>>> import numpy as np
>>> import numpy.linalg as la
>>> np.set_printoptions(suppress=True, linewidth=140)
>>> tidy = lambda a: np.round(a, 2) + 0
>>> J = np.load("a.npy")
>>> print(J)
[[ 1 -8 -2  0  1 -2  0]
 [-1  4  1 -2 -1 -1  1]
 [ 2  8  2 -1  0  0  1]
 [-2  0  0 -1  2 -1  0]
 [-2 -4 -1  0  1 -1 -2]
 [ 0  0  0  1  0  1  2]
 [-2  0  0  0  0  2 -2]
 [-2 -8 -2  0  2  1  1]]
>>> print(tidy(J @ la.pinv(J) @ J))
[[ 1. -8. -2.  0.  1. -2.  0.]
 [-1.  4.  1. -2. -1. -1.  1.]
 [ 2.  8.  2. -1.  0.  0.  1.]
 [-2.  0.  0. -1.  2. -1.  0.]
 [-2. -4. -1.  0.  1. -1. -2.]
 [ 0.  0.  0.  1.  0.  1.  2.]
 [-2.  0.  0.  0.  0.  2. -2.]
 [-2. -8. -2.  0.  2.  1.  1.]]
>>> try:
...     la.inv(J)
... except la.LinAlgError as e:
...     print(e)
... 
Last 2 dimensions of the array must be square
>>> print(tidy(np.trace(la.pinv(J) @ J)))
6.0
>>> print(np.unique(J.round(6), axis=0).shape)
(8, 7)
>>> arr = np.loadtxt("data.csv", delimiter=",")
>>> print(arr)
[[ 2.  2.  2.  3.  0.  2.]
 [ 0. -1. -3.  2.  1. -3.]
 [ 0.  0.  0.  3.  2.  2.]
 [ 0.  0.  0. -3.  3. -2.]
 [ 0.  0.  0.  0.  3.  2.]
 [ 0.  0.  0.  0.  0.  1.]]
>>> print(tidy(np.trace(la.pinv(arr) @ arr)))
5.0
>>> print(np.abs(np.diag(la.qr(arr)[1])) > 1e-9)
[ True  True False  True  True  True]
>>> print(np.unique(arr.round(6), axis=0).shape)
(6, 6)
>>> print(la.lstsq(arr[:-1].T, arr[-1])[2])
5
>>> E = np.array([[1.0, -2.2, -0.4, 0.6, 1.6],
...     [0.8, -0.4, 1.0, 0.5, -1.3],
...     [0.4, -0.6, -1.8, -0.8, -0.1],
...     [1.2, 0.4, 1.4, 0.8, -0.3]])
>>> rng = np.random.default_rng(1726)
>>> E[0] = E[2] + 0.02 * rng.normal(size=5)
>>> print(tidy(E))
[[ 0.4  -0.58 -1.77 -0.81 -0.09]
 [ 0.8  -0.4   1.    0.5  -1.3 ]
 [ 0.4  -0.6  -1.8  -0.8  -0.1 ]
 [ 1.2   0.4   1.4   0.8  -0.3 ]]
>>> vec = np.array([3, 2, -1, 2, -1])
>>> print(tidy((E * vec).sum(axis=1)))
[0.27 2.9  0.3  4.9 ]
>>> print(tidy(E @ np.ones(5)))
[-2.85  0.6  -2.9   3.5 ]
>>> data = np.loadtxt("m.csv", delimiter=",")
>>> print(data)
[[ 0.  0.  0.  0.  0.  0. -1.]
 [ 0.  0.  0.  0.  1.  0.  0.]
 [ 0.  0.  1.  0.  0.  0.  0.]
 [-3.  0.  0.  0.  0.  0.  0.]
 [ 0.  0.  0.  2.  0.  0.  0.]
 [ 0. -1.  0.  0.  0.  0.  0.]
 [ 0.  0.  0.  0.  0. -1.  0.]]
>>> M2 = data / np.sqrt((data ** 2).mean(axis=1, keepdims=True))
>>> print(la.matrix_rank(data - data.mean(axis=1, keepdims=True)))
6
>>> print(tidy(data - data.mean(axis=1, keepdims=True)))
[[ 0.14  0.14  0.14  0.14  0.14  0.14 -0.86]
 [-0.14 -0.14 -0.14 -0.14  0.86 -0.14 -0.14]
 [-0.14 -0.14  0.86 -0.14 -0.14 -0.14 -0.14]
 [-2.57  0.43  0.43  0.43  0.43  0.43  0.43]
 [-0.29 -0.29 -0.29  1.71 -0.29 -0.29 -0.29]
 [ 0.14 -0.86  0.14  0.14  0.14  0.14  0.14]
 [ 0.14  0.14  0.14  0.14  0.14 -0.86  0.14]]
>>> idx = rng.permutation(7)
>>> print(idx)
[2 6 5 1 4 3 0]
>>> M2 = data[idx][:, idx]
>>> print(np.allclose(M2, data))
False
>>> print(np.diag(M2))
[1. 0. 0. 0. 0. 0. 0.]
>>> print(np.trace(M2))
1.0
>>> vec = np.array([1, -2, 3, -2, 2, 2, -3])
>>> rhs = data @ vec
>>> coef, lr = np.zeros(7), 1 / la.norm(data, 2) ** 2
>>> for i in range(30):
...     coef -= lr * data.T @ (data @ coef - rhs)
...     if i % 10 == 0: print(i, round(la.norm(data @ coef - rhs), 2))
... 
0 5.35
10 1.5
20 0.46
>>> print(tidy(la.cond(data)))
3.0
>>> print(tidy(coef))
[ 1.   -1.94  2.91 -2.    1.94  1.94 -2.91]
>>> vec = np.array([0, 1, 2, 1, 0, 1, 1])
>>> h1 = np.maximum(data @ vec, 0)
>>> print(data.T @ h1)
[0. 0. 2. 4. 0. 0. 0.]
>>> print(np.flatnonzero(h1 > 1e-9))
[2 4]
>>> print(h1)
[0. 0. 2. 0. 2. 0. 0.]
>>> print(np.maximum(data @ (3 * vec), 0))
[0. 0. 6. 0. 6. 0. 0.]
>>> print(np.maximum(data @ vec, 0) - np.maximum(-data @ vec, 0))
[-1.  0.  2.  0.  2. -1. -1.]
>>> print(tidy(la.svd(data, compute_uv=False)))
[3. 2. 1. 1. 1. 1. 1.]
>>> print(tidy(la.pinv(data)))
[[ 0.    0.    0.   -0.33  0.    0.    0.  ]
 [ 0.    0.    0.    0.    0.   -1.    0.  ]
 [ 0.    0.    1.    0.    0.    0.    0.  ]
 [ 0.    0.    0.    0.    0.5   0.    0.  ]
 [ 0.    1.    0.    0.    0.    0.    0.  ]
 [ 0.    0.    0.    0.    0.    0.   -1.  ]
 [-1.    0.    0.    0.    0.    0.    0.  ]]
